>>> import numpy as np
>>> np.set_printoptions(suppress=True, linewidth=120)
>>> feats = np.load("dump.npy")
>>> print(feats.round(1) + 0)
[[-43.9 -25.7 -25.4 -14.9 -68.7]
 [-26.1 -15.7 -14.4 -10.  -45. ]
 [ -8.4  -5.2  -3.9  -5.1 -19. ]
 [ -2.8  -1.5  -0.9  -3.2  -8.5]
 [ -2.1  -1.   -0.6  -2.9  -6.9]
 [ -2.   -0.9  -0.5  -2.8  -6.7]
 [ -1.1  -0.3  -0.3  -2.1  -3.9]
 [ -1.1  -0.2  -0.2  -2.1  -3.8]
 [ -0.5   0.   -0.2  -0.8  -1. ]
 [ -0.2   0.   -0.1  -0.4  -0.4]
 [  0.    0.    0.    0.    0. ]
 [  0.4   0.    0.2   0.5   0.6]
 [  0.9   0.    0.5   1.1   1.2]
 [ 13.7   2.9   9.   10.   12.8]
 [ 15.    3.3   9.9  10.7  13.9]
 [ 31.2   8.1  20.9  19.2  27.7]
 [ 45.5  12.8  30.7  26.2  39.9]
 [ 50.3  14.4  33.9  28.5  44.1]
 [ 57.1  16.7  38.6  31.6  50. ]
 [ 62.7  18.6  42.4  34.2  54.8]
 [ 69.4  20.9  47.   37.3  60.7]
 [111.1  35.7  75.4  55.6  97.2]]
>>> # rows and columns are dependent
>>> Z = feats[[8, 20]].astype(float)
>>> for _ in range(3):
...     lab = np.linalg.norm(feats[:, None] - Z, axis=-1).argmin(axis=1)
...     Z = np.array([feats[lab == j].mean(axis=0) for j in range(2)])
... 
>>> print(lab)
[0 0 0 0 0 0 0 0 0 0 0 0 0 0 0 1 1 1 1 1 1 1]
>>> print(Z.round(1))
[[-3.9 -3.  -1.8 -1.5 -9. ]
 [61.  18.2 41.3 33.2 53.5]]
>>> print(np.abs(Z[1] - Z[0]).argmax())
0
>>> J = np.load("x.npy")
>>> print(J)
[[0 1 0 0 0 1 0]
 [1 0 0 0 0 0 0]
 [0 0 0 0 0 0 1]
 [0 0 0 0 1 0 1]
 [0 0 0 1 0 0 1]
 [1 0 0 0 0 0 0]
 [0 0 1 1 1 0 0]]
>>> rng = np.random.default_rng(39866)
>>> Y = J + rng.integers(-2, 3, (7, 6)) @ rng.integers(-2, 3, (6, 7))
>>> print(Y)
[[  3   1   2  -1   1   4  -1]
 [ -5   6   0   2  -2  -4   6]
 [ -1  -8  -4   0   0   6  -8]
 [ -2  -4 -10   4   4   2  -7]
 [  0   7   1  -5   3   0   3]
 [  2   6   2  -2   5   4  -1]
 [-10   1   3   7   0   5  -2]]
>>> print(np.linalg.matrix_rank(Y - J, tol=1e-8))
6
>>> print(Y - J)
[[  3   0   2  -1   1   3  -1]
 [ -6   6   0   2  -2  -4   6]
 [ -1  -8  -4   0   0   6  -9]
 [ -2  -4 -10   4   3   2  -8]
 [  0   7   1  -6   3   0   2]
 [  1   6   2  -2   5   4  -1]
 [-10   1   2   6  -1   5  -2]]
>>> w, V = np.linalg.eigh(J)
>>> print(np.round(V.T @ J @ V, 1) + 0)
[[-1.5  0.   0.   0.   0.   0.   0. ]
 [ 0.  -1.4  0.   0.   0.   0.   0. ]
 [ 0.   0.  -1.   0.   0.   0.   0. ]
 [ 0.   0.   0.   0.   0.   0.   0. ]
 [ 0.   0.   0.   0.   0.3  0.   0. ]
 [ 0.   0.   0.   0.   0.   1.4  0. ]
 [ 0.   0.   0.   0.   0.   0.   2.2]]
>>> print(np.round(np.abs(V[:, -1]), 1))
[0.  0.  0.3 0.5 0.5 0.  0.6]
>>> print(np.round(np.linalg.svd(J, compute_uv=False), 1) + 0)
[2.2 1.5 1.4 1.4 1.  0.3 0. ]
>>> print(np.round(V.T @ V, 1) + 0)
[[1. 0. 0. 0. 0. 0. 0.]
 [0. 1. 0. 0. 0. 0. 0.]
 [0. 0. 1. 0. 0. 0. 0.]
 [0. 0. 0. 1. 0. 0. 0.]
 [0. 0. 0. 0. 1. 0. 0.]
 [0. 0. 0. 0. 0. 1. 0.]
 [0. 0. 0. 0. 0. 0. 1.]]
>>> Ac = feats - feats.mean(axis=0)
>>> Uu, sv, vt = np.linalg.svd(Ac, full_matrices=False)
>>> print(np.round((sv ** 2).sum() ** 2 / (sv ** 4).sum(), 1))
1.0
>>> print(np.linalg.matrix_rank(Ac))
3
>>> print(np.round(sv ** 2 / (sv ** 2).sum(), 1) + 0)
[1. 0. 0. 0. 0.]
>>> print(np.round(Ac.mean(axis=0), 1) + 0)
[0. 0. 0. 0. 0.]
>>> M = np.array([[0, 0, 0],
...     [-1, 0, 0],
...     [3, 0, 0],
...     [0, 0, 0],
...     [0, 0, 0],
...     [0, 1, 1],
...     [0, 0, 0],
...     [0, 0, 2],
...     [3, 0, 0],
...     [0, 0, 3]])
>>> # row 3 repeats row 0
>>> Uu, sv, vt = np.linalg.svd(J)
>>> V = vt[:(sv > 1e-8).sum()]
>>> vec = J[2] + 2 * J[0] + rng.integers(2) * np.eye(7)[6]
>>> print(vec)
[0. 2. 0. 0. 0. 2. 2.]
>>> print(np.linalg.matrix_rank(np.vstack([J, vec])))
6
>>> gram = np.cov(M, rowvar=False)
>>> print(gram.round(1) + 0)
[[ 1.8 -0.1 -0.3]
 [-0.1  0.1  0. ]
 [-0.3  0.   1.2]]
>>> print(np.round(np.linalg.eigvalsh(gram)[::-1], 1))
[2.  1.  0.1]
>>> print(np.argsort(-M.std(axis=0).round(6), kind="stable"))
[0 2 1]
>>> print(gram.shape)
(3, 3)
>>> Ac = M - M.mean(axis=0)
>>> Uu, sv, vt = np.linalg.svd(Ac, full_matrices=False)
>>> print(np.round(vt[0] * np.sign(vt[0, np.abs(vt[0]).argmax()]), 1) + 0)
[ 0.9  0.  -0.4]
>>> print(np.abs(Uu[:, 0]).argmax())
2
>>> print(np.round(Ac.mean(axis=0), 1) + 0)
[0. 0. 0.]
>>> Ac = (M - M.mean(axis=0)) / M.std(axis=0)
>>> print(np.argwhere(np.abs(Ac) > 2))
[[5 1]
 [9 2]]
>>> beta = np.linalg.lstsq(np.delete(Ac, 2, axis=1), Ac[:, 2])[0]
>>> print(round(1 - np.var(Ac[:, 2] - np.delete(Ac, 2, axis=1) @ beta), 1))
0.1
>>> X = np.loadtxt("w.csv", delimiter=",")
>>> print(X)
[[  1.   -0.4  -0.1  -0.2   0.4  -0.4   1.1   0.8  -1.8]
 [ -0.4   0.5   0.   -0.4  -1.   -1.4   0.6  -1.5   1.9]
 [ -0.7  -0.7  -0.6  -2.9   0.8  -2.8   0.6  -0.8  -0.2]
 [  0.2   0.8   1.1   5.6   1.1  -2.1  -0.7   0.9   0.2]
 [ -1.4   0.   -2.1 -10.5   3.5   0.4   0.5   0.2  -0.3]
 [ -1.2   0.9   0.3   1.8   1.7  -0.2  -1.    1.2   1. ]
 [ -0.7  -0.1   0.3   1.4   0.4   2.1   0.8  -0.1  -0.6]
 [  0.2   0.1   0.2   1.3  -0.8  -2.1  -0.3   1.2  -0.1]
 [ -1.   -0.7  -0.2  -1.   -0.7   1.3  -1.2  -0.4   0.7]
 [  1.    0.4   0.3   0.9   0.3   0.4   1.   -1.4   0.4]
 [  0.6  -0.2   0.7   3.3  -1.1   0.2   1.8  -2.   -0.9]
 [  0.3   1.7   1.    5.    0.5   1.6  -0.7  -0.4   0.6]
 [ -0.5   1.   -1.7  -8.7  -0.6   0.    0.1   0.5  -0.3]
 [ -1.4  -1.    1.8   9.1   0.9  -0.2  -1.1  -0.2  -0.3]
 [  1.4  -1.5   0.8   4.1   0.4   0.3   2.4   0.3  -1. ]
 [ -0.6   1.8  -0.7  -3.5   0.8   0.4  -0.6  -0.6  -1.7]
 [ -1.1  -0.4  -0.8  -3.9  -0.4  -1.    0.8   0.    0. ]
 [  0.1   0.    0.5   2.4  -0.5  -2.    0.5  -0.6  -0.6]
 [ -1.2  -1.2  -0.6  -2.6   0.7  -0.7   0.2  -2.1   0.7]
 [ -0.6   0.7  -0.8  -3.9  -0.1   0.9   0.5   2.6   1. ]
 [  0.3  -1.1   1.    4.5   0.9  -0.7   0.1  -0.2   1.4]
 [  0.   -0.1   0.1   0.6   0.5  -0.5  -2.2  -0.2  -0.2]
 [  0.   -1.8  -1.1  -5.7   0.2  -0.8   0.7   0.6  -0.5]
 [ -0.5   0.7   0.    0.5  -1.5  -1.7  -0.7   1.8  -0.4]
 [ -0.6  -0.6   0.6   3.5   0.    1.    0.2  -2.3   2.5]
 [ -0.1  -0.3   0.8   4.    1.7   0.   -0.8  -0.7   0. ]
 [ -0.4  -0.1  -0.1  -1.   -0.2  -1.3   0.4   0.1  -0.9]
 [  0.   -0.4  -1.6  -7.6  -0.1  -0.2  -1.5  -0.1   0.6]
 [ -1.5  -0.1  -0.7  -3.7  -1.5   0.   -1.3   0.7   1. ]
 [ -1.6   0.4  -0.3  -1.2   1.1  -0.9   0.5   0.2   0.8]
 [ -0.4   0.8  -0.9  -4.3  -1.5   1.6  -1.3   0.8  -0.4]
 [ -0.3   0.4   0.4   1.9   1.    1.8   1.4  -1.3   1. ]]
>>> # column 3 is much longer than the rest
>>> Ac = (X - X.mean(axis=0)) / X.std(axis=0)
>>> print(np.argwhere(np.abs(Ac) > 2))
[[ 0  8]
 [ 2  5]
 [ 4  2]
 [ 4  3]
 [ 4  4]
 [11  1]
 [13  2]
 [13  3]
 [14  0]
 [14  6]
 [15  1]
 [19  7]
 [21  6]
 [22  1]
 [24  7]
 [24  8]]
>>> beta = np.linalg.lstsq(np.delete(Ac, 3, axis=1), Ac[:, 3])[0]
>>> print(np.abs(beta).argmax())
2
>>> print(beta.round(1) + 0)
[0. 0. 1. 0. 0. 0. 0. 0.]
>>> print(round(1 - np.var(Ac[:, 3] - np.delete(Ac, 3, axis=1) @ beta), 1))
1.0
>>> W0 = np.loadtxt("layer15.csv", delimiter=",")
>>> print(W0.round(1))
[[0.5 0.5 0.2]
 [0.5 0.5 0.2]
 [0.2 0.2 0.1]]
>>> # symmetric, so the eigenvalues are real
>>> Y = W0 / np.linalg.norm(W0, axis=1, keepdims=True)
>>> gram = Y @ Y.T
>>> print(gram.round(1))
[[1. 1. 1.]
 [1. 1. 1.]
 [1. 1. 1.]]
>>> print(gram[1])
[1. 1. 1.]
>>> print((gram - 2 * np.eye(3)).round(6).argmax(axis=1))
[1 0 0]
>>> print((np.abs(gram) > 0.9).astype(int))
[[1 1 1]
 [1 1 1]
 [1 1 1]]
>>> print(np.argwhere(np.triu(np.abs(gram) > 0.95, 1)))
[[0 1]
 [0 2]
 [1 2]]
>>> Uu, sv, vt = np.linalg.svd(W0)
>>> V = vt[:(sv > 1e-8).sum()]
>>> vec = W0[1] + 3 * W0[2] + rng.integers(2) * np.eye(3)[1]
>>> print(vec.round(1))
[1.  1.  0.4]
>>> print(np.round(V.T @ V, 1))
[[0.5 0.5 0.2]
 [0.5 0.5 0.2]
 [0.2 0.2 0.1]]
>>> print(np.round(np.linalg.norm(vec - V.T @ V @ vec), 1))
0.0
>>> print(np.linalg.matrix_rank(W0, rtol=0.1))
1
>>> print(np.linalg.cond(W0) > 100)
True
>>> print(np.abs(np.diag(np.linalg.qr(W0)[1])) > 1e-9)
[ True False False]
>>> print(np.linalg.lstsq(W0[:-1].T, W0[-1])[2])
1
>>> print(np.unique(W0.round(6), axis=0).shape)
(2, 3)
>>> print(np.round(np.trace(np.linalg.pinv(W0) @ W0), 1))
1.0
>>> K = np.load("mat.npy")
>>> print(K)
[[ 31   0   5  12  -6 -15   1  17   3]
 [  0  14  -4   4  -2  -4 -14   2 -14]
 [  5  -4  14   1  -3   6  -4   5  -3]
 [ 12   4   1  23 -19 -23  -1  22  -4]
 [ -6  -2  -3 -19  17  17   1 -18   4]
 [-15  -4   6 -23  17  28  -4 -21  -1]
 [  1 -14  -4  -1   1  -4  20  -1  19]
 [ 17   2   5  22 -18 -21  -1  23  -3]
 [  3 -14  -3  -4   4  -1  19  -3  19]]
>>> print(np.argwhere(np.triu(J)))
[[0 1]
 [0 5]
 [2 6]
 [3 4]
 [3 6]
 [4 6]]
>>> L = np.diag(J.sum(axis=1)) - J
>>> print(L)
[[ 2 -1  0  0  0 -1  0]
 [-1  1  0  0  0  0  0]
 [ 0  0  1  0  0  0 -1]
 [ 0  0  0  2 -1  0 -1]
 [ 0  0  0 -1  2  0 -1]
 [-1  0  0  0  0  1  0]
 [ 0  0 -1 -1 -1  0  3]]
>>> print((np.linalg.eigvalsh(L) < 1e-8).sum())
2
>>> print(np.linalg.matrix_rank(L))
5
>>> print(L @ np.ones(7))
[0. 0. 0. 0. 0. 0. 0.]
>>> Uu, sv, vt = np.linalg.svd(L)
>>> V = vt[:(sv > 1e-8).sum()]
>>> vec = L[4] + 4 * L[3] + rng.integers(2) * np.eye(7)[3]
>>> print(vec)
[ 0.  0.  0.  7. -2.  0. -5.]
>>> print(np.round(np.diag(V.T @ V), 1))
[0.7 0.7 0.7 0.8 0.8 0.7 0.8]
>>> print(round(float(np.linalg.norm(vec - V.T @ V @ vec)), 1))
0.0
>>> print(np.allclose(V.T @ V @ vec, vec))
True
>>> print(np.round(np.linalg.norm(K, 2) / np.linalg.norm(K), 1))
0.8
>>> print([round(float(x), 1) for x in np.linalg.svd(K, compute_uv=False)[:3]])
[94.6, 50.6, 25.5]
>>> print(np.linalg.cond(K) > 100)
True
>>> print(np.argsort(-np.linalg.norm(K, axis=0).round(6), kind="stable")[:3])
[5 7 3]
>>> print(np.linalg.matrix_rank(K, rtol=0.1))
4
>>> vec = np.array([-1, 1, -5, -2, -3, 0, -1, 4, 2])
>>> print(K @ (2 * vec))
[  22   52 -108  158 -118 -212   36  114    2]
>>> print(K @ np.eye(9)[8])
[  3. -14.  -3.  -4.   4.  -1.  19.  -3.  19.]
>>> print(np.sign((K @ vec).round(6)))
[ 1  1 -1  1 -1 -1  1  1  1]
>>> w, V = np.linalg.eigh(K)
>>> print(np.round(np.linalg.eigvalsh(K @ K), 1) + 0)
[   0.     0.     0.     0.     0.   334.2  651.9 2562.7 8942.2]
>>> print(np.round(V @ np.diag(w) @ V.T, 1) + 0)
[[ 31.   0.   5.  12.  -6. -15.   1.  17.   3.]
 [  0.  14.  -4.   4.  -2.  -4. -14.   2. -14.]
 [  5.  -4.  14.   1.  -3.   6.  -4.   5.  -3.]
 [ 12.   4.   1.  23. -19. -23.  -1.  22.  -4.]
 [ -6.  -2.  -3. -19.  17.  17.   1. -18.   4.]
 [-15.  -4.   6. -23.  17.  28.  -4. -21.  -1.]
 [  1. -14.  -4.  -1.   1.  -4.  20.  -1.  19.]
 [ 17.   2.   5.  22. -18. -21.  -1.  23.  -3.]
 [  3. -14.  -3.  -4.   4.  -1.  19.  -3.  19.]]
>>> Y = np.array([[5, 5, 2, 0, 2], [0, 3, 1, 3, 5], [1, 5, 4, 3, 1], [3, 2, 0, 4, 4]])
>>> arr = Y.T @ Y
>>> print(arr)
[[35 36 14 15 23]
 [36 63 33 32 38]
 [14 33 21 15 13]
 [15 32 15 34 34]
 [23 38 13 34 46]]
>>> # rank 4
>>> proj = np.triu(np.array([[-1, 0, 2, 0, 0],
...     [1, -1, 2, 2, -1],
...     [0, 2, 0, 2, 2],
...     [-1, 0, -2, 2, 1],
...     [0, 0, -1, 1, 1]]), 1) + np.eye(5)
>>> Y = proj @ arr @ np.linalg.inv(proj)
>>> print(np.linalg.matrix_rank(Y))
4
>>> print(np.round(np.poly(Y), 1) + 0)
[      1.    -199.    7994. -100066.  291646.       0.]
>>> Y = arr / np.sqrt((arr ** 2).mean(axis=1, keepdims=True))
>>> print(Y[0].round(1))
[1.3 1.4 0.5 0.6 0.9]
>>> print(np.linalg.matrix_rank(Y) == np.linalg.matrix_rank(arr))
True
>>> Uu, sv, vt = np.linalg.svd(arr)
>>> V = vt[:(sv > 1e-8).sum()]
>>> vec = arr[0] + 5 * arr[3] + rng.integers(2) * np.eye(5)[0]
>>> print(vec)
[110. 196.  89. 185. 193.]
>>> print(np.round(np.diag(V.T @ V), 1))
[1.  0.7 0.5 1.  0.9]
>>> print(np.allclose(V.T @ V @ vec, vec))
True
>>> w, V = np.linalg.eigh(arr)
>>> print(np.round(V.T @ arr @ V, 1) + 0)
[[  0.    0.    0.    0.    0. ]
 [  0.    4.2   0.    0.    0. ]
 [  0.    0.   16.7   0.    0. ]
 [  0.    0.    0.   28.1   0. ]
 [  0.    0.    0.    0.  150.1]]
>>> print(np.round(np.linalg.svd(arr, compute_uv=False), 1) + 0)
[150.1  28.1  16.7   4.2   0. ]
>>> print(np.abs(V[:, -1]).round(6).argmax())
1
>>> print(w.round(1) + 0)
[  0.    4.2  16.7  28.1 150.1]
>>> data = np.loadtxt("case5.csv", delimiter=",")
>>> print(data.round(1) + 0)
[[-0.3  0.8 -0.5 -0.1  0.2  0.2]
 [-0.5  0.2  0.7 -0.4  0.2  0. ]
 [-0.3 -0.2 -0.4 -0.6 -0.5 -0.4]
 [ 0.4 -0.1  0.1 -0.5 -0.2  0.7]
 [ 0.   0.4  0.3  0.4 -0.8  0. ]
 [-0.7 -0.4 -0.1  0.3 -0.1  0.5]]
>>> print(np.round(data.T @ data, 1) + 0)
[[1. 0. 0. 0. 0. 0.]
 [0. 1. 0. 0. 0. 0.]
 [0. 0. 1. 0. 0. 0.]
 [0. 0. 0. 1. 0. 0.]
 [0. 0. 0. 0. 1. 0.]
 [0. 0. 0. 0. 0. 1.]]
>>> print(np.round(np.linalg.svd(data, compute_uv=False), 1))
[1. 1. 1. 1. 1. 1.]
>>> print(np.round(np.linalg.pinv(data), 1) + 0)
[[-0.3 -0.5 -0.3  0.4  0.  -0.7]
 [ 0.8  0.2 -0.2 -0.1  0.4 -0.4]
 [-0.5  0.7 -0.4  0.1  0.3 -0.1]
 [-0.1 -0.4 -0.6 -0.5  0.4  0.3]
 [ 0.2  0.2 -0.5 -0.2 -0.8 -0.1]
 [ 0.2  0.  -0.4  0.7  0.   0.5]]
>>> print(np.round(np.linalg.norm(data, axis=0), 1))
[1. 1. 1. 1. 1. 1.]
